$ python3 -q
>>> import numpy as np
>>> import numpy.linalg as la
>>> np.set_printoptions(precision=2, suppress=True, linewidth=160, legacy="1.25")
>>> rnd = lambda a: np.round(a, 2) + 0
>>> q, _ = la.qr(np.array([[0.1, 0.2], [0.7, 2.3], [-1.0, 1.2], [1.0, -0.5], [0.2, 1.0]]))
>>> mat = q @ q.T
>>> rnd(mat)
array([[ 0.01,  0.08, -0.01,  0.03,  0.03],
       [ 0.08,  0.83,  0.08,  0.12,  0.33],
       [-0.01,  0.08,  0.59, -0.48,  0.08],
       [ 0.03,  0.12, -0.48,  0.43,  0.01],
       [ 0.03,  0.33,  0.08,  0.01,  0.14]])
>>> # null space of dimension 3
>>> np.abs(np.diag(la.qr(mat)[1])) > 1e-9
array([ True,  True, False, False, False])
>>> rnd(mat @ la.pinv(mat) @ mat)
array([[ 0.01,  0.08, -0.01,  0.03,  0.03],
       [ 0.08,  0.83,  0.08,  0.12,  0.33],
       [-0.01,  0.08,  0.59, -0.48,  0.08],
       [ 0.03,  0.12, -0.48,  0.43,  0.01],
       [ 0.03,  0.33,  0.08,  0.01,  0.14]])
>>> evals, vecs = la.eigh(mat)
>>> x = np.array([-2, -5, 2, 3, -9])
>>> rnd(x @ mat @ x / (x @ x)), rnd(evals[0]), rnd(evals[-1])
(0.46, 0.0, 1.0)
>>> np.argsort(-la.norm(mat, axis=0).round(6), kind="stable")[:3]
array([1, 2, 3])
>>> la.matrix_rank(mat, rtol=0.1)
2
>>> rnd(la.norm(mat, 2) / la.norm(mat))
0.71
>>> U, sig, VT = la.svd(mat)
>>> np.argmax(sig[:-1] / (sig[1:] + 1e-6)) + 1
2
>>> rnd(sig)
array([1., 1., 0., 0., 0.])
>>> out = U[:, :2] @ np.diag(sig[:2]) @ VT[:2]
>>> rnd(la.norm(mat - out, 2)), rnd(sig[2])
(0.0, 0.0)
>>> rnd(out)
array([[ 0.01,  0.08, -0.01,  0.03,  0.03],
       [ 0.08,  0.83,  0.08,  0.12,  0.33],
       [-0.01,  0.08,  0.59, -0.48,  0.08],
       [ 0.03,  0.12, -0.48,  0.43,  0.01],
       [ 0.03,  0.33,  0.08,  0.01,  0.14]])
>>> la.matrix_rank(out)
2
